$ ipython --no-banner

In [1]: import numpy as np

In [2]: np.set_printoptions(precision=3, suppress=True, linewidth=140, sign=" ")

In [3]: tidy = lambda a: np.round(a, 3) + 0

In [4]: A = np.loadtxt("x.csv", delimiter=",")

In [5]: A
Out[5]: 
array([[ 2.,  0.,  1.],
       [ 0.,  1.,  0.],
       [-1.,  0., -3.]])

In [6]: rng = np.random.default_rng(92632)

In [7]: lab = rng.permutation(3)

In [8]: lab
Out[8]: array([ 2,  1,  0])

In [9]: B = A[lab][:, lab]

In [10]: np.allclose(B, A)
Out[10]: False

In [11]: B
Out[11]: 
array([[-3.,  0., -1.],
       [ 0.,  1.,  0.],
       [ 1.,  0.,  2.]])

In [12]: print(tidy(np.linalg.det(B)))
-5.0

In [13]: B @ B
Out[13]: 
array([[ 8.,  0.,  1.],
       [ 0.,  1.,  0.],
       [-1.,  0.,  3.]])

In [14]: np.flatnonzero(np.linalg.matrix_power((B != 0) + (B.T != 0) + np.eye(3), 3)[0])
Out[14]: array([ 0,  2])

In [15]: mat = np.loadtxt("w.csv", delimiter=",")

In [16]: print(tidy(mat))
[[-0.247  0.935  0.25  -0.056]
 [-0.432 -0.151  0.322  0.829]
 [-0.062  0.245 -0.898  0.361]
 [ 0.865  0.209  0.168  0.424]]

In [17]: O, vecs = np.linalg.qr(mat[:, :1])[0], np.linalg.qr(mat[:, 1:])[0]

In [18]: sig = np.linalg.svd(O.T @ vecs, compute_uv=False)

In [19]: tidy(sig)
Out[19]: array([ 0.])

In [20]: tidy(np.degrees(np.arccos(sig.clip(0, 1))))
Out[20]: array([ 90.])

In [21]: B = mat / np.sqrt((mat ** 2).mean(axis=1, keepdims=True))

In [22]: tidy(np.linalg.norm(B, axis=1))
Out[22]: array([ 2.,  2.,  2.,  2.])

In [23]: r0, v = mat[0], mat[2]

In [24]: tidy(r0 @ v)
Out[24]: np.float64(0.0)

In [25]: p = (r0 @ v) / (r0 @ r0) * r0

In [26]: tidy(np.linalg.norm(r0 + v) ** 2 + np.linalg.norm(r0 - v) ** 2)
Out[26]: np.float64(4.0)

In [27]: tidy(p)
Out[27]: array([ 0.,  0.,  0.,  0.])

In [28]: print(tidy(v - p))
[-0.062  0.245 -0.898  0.361]

In [29]: r0 = np.array([3, 5])

In [30]: tidy(np.convolve(mat[0], r0))
Out[30]: array([-0.741,  1.568,  5.423,  1.083, -0.278])

In [31]: tidy(np.correlate(mat[0], mat[1], "full"))
Out[31]: array([-0.205,  0.695,  0.545,  0.   , -0.46 , -0.1  ,  0.024])

In [32]: tidy(np.array([np.convolve(row, r0, "same") for row in mat]))
Out[32]: 
array([[-0.741,  1.568,  5.423,  1.083],
       [-1.297, -2.616,  0.21 ,  4.095],
       [-0.185,  0.427, -1.466, -3.404],
       [ 2.595,  4.951,  1.549,  2.114]])

In [33]: tidy(np.polyval(r0, mat[0]))
Out[33]: array([ 4.259,  7.804,  5.75 ,  4.833])

In [34]: C = np.array([[7, -2, 7, -1], [3, 1, 0, 6], [3, -6, 3, 1], [4, 4, -6, -3]])

In [35]: m1 = (rng.random((27, 4)) < 0.25) @ C

In [36]: print(m1)
[[13 -7 10  6]
 [ 7 -2  7 -1]
 [ 0  0  0  0]
 [ 6 -5  3  7]
 [10 -1  7  5]
 [ 3 -6  3  1]
 [ 0  0  0  0]
 [ 3  1  0  6]
 [ 0  0  0  0]
 [ 7 -2  7 -1]
 [ 4  4 -6 -3]
 [ 4  4 -6 -3]
 [ 3 -6  3  1]
 [10 -8 10  0]
 [ 0  0  0  0]
 [10 -8 10  0]
 [ 0  0  0  0]
 [ 0  0  0  0]
 [ 0  0  0  0]
 [ 7 -2 -3 -2]
 [ 7  5 -6  3]
 [11  2  1 -4]
 [ 7  5 -6  3]
 [ 0  0  0  0]
 [ 4  4 -6 -3]
 [ 4  4 -6 -3]
 [ 0  0  0  0]]

In [37]: vec = np.array([6, 5, 0, 5])

In [38]: y = m1 @ vec

In [39]: tidy(np.linalg.solve(m1.T @ m1, m1.T @ y))
Out[39]: array([ 6.,  5.,  0.,  5.])

In [40]: y
Out[40]: array([73, 27,  0, 46, 80, -7,  0, 53,  0, 27, 29, 29, -7, 20,  0, 20,  0,  0,  0, 22, 82, 56, 82,  0, 29, 29,  0])

In [41]: y = y + 0.02 * rng.normal(size=27)

In [42]: tidy(y)
Out[42]: 
array([72.995, 27.012,  0.002, 46.001, 79.998, -6.981,  0.022, 53.032, -0.028, 27.01 , 28.969, 29.002, -7.   , 20.008,  0.031, 20.012,
        0.004, -0.003,  0.   , 21.976, 81.971, 56.031, 81.981,  0.009, 29.044, 29.057, -0.024])

In [43]: coef, *_ = np.linalg.lstsq(m1, y)

In [44]: [round(float(np.linalg.norm(np.linalg.solve(m1.T @ m1 + lam * np.eye(4), m1.T @ y))), 2) for lam in (0, 1, 10, 100)]
Out[44]: [9.27, 9.23, 8.86, 6.92]

In [45]: coef.round()
Out[45]: array([ 6.,  5.,  0.,  5.])

In [46]: print(tidy(coef))
[ 6.001  5.001  0.001  4.998]
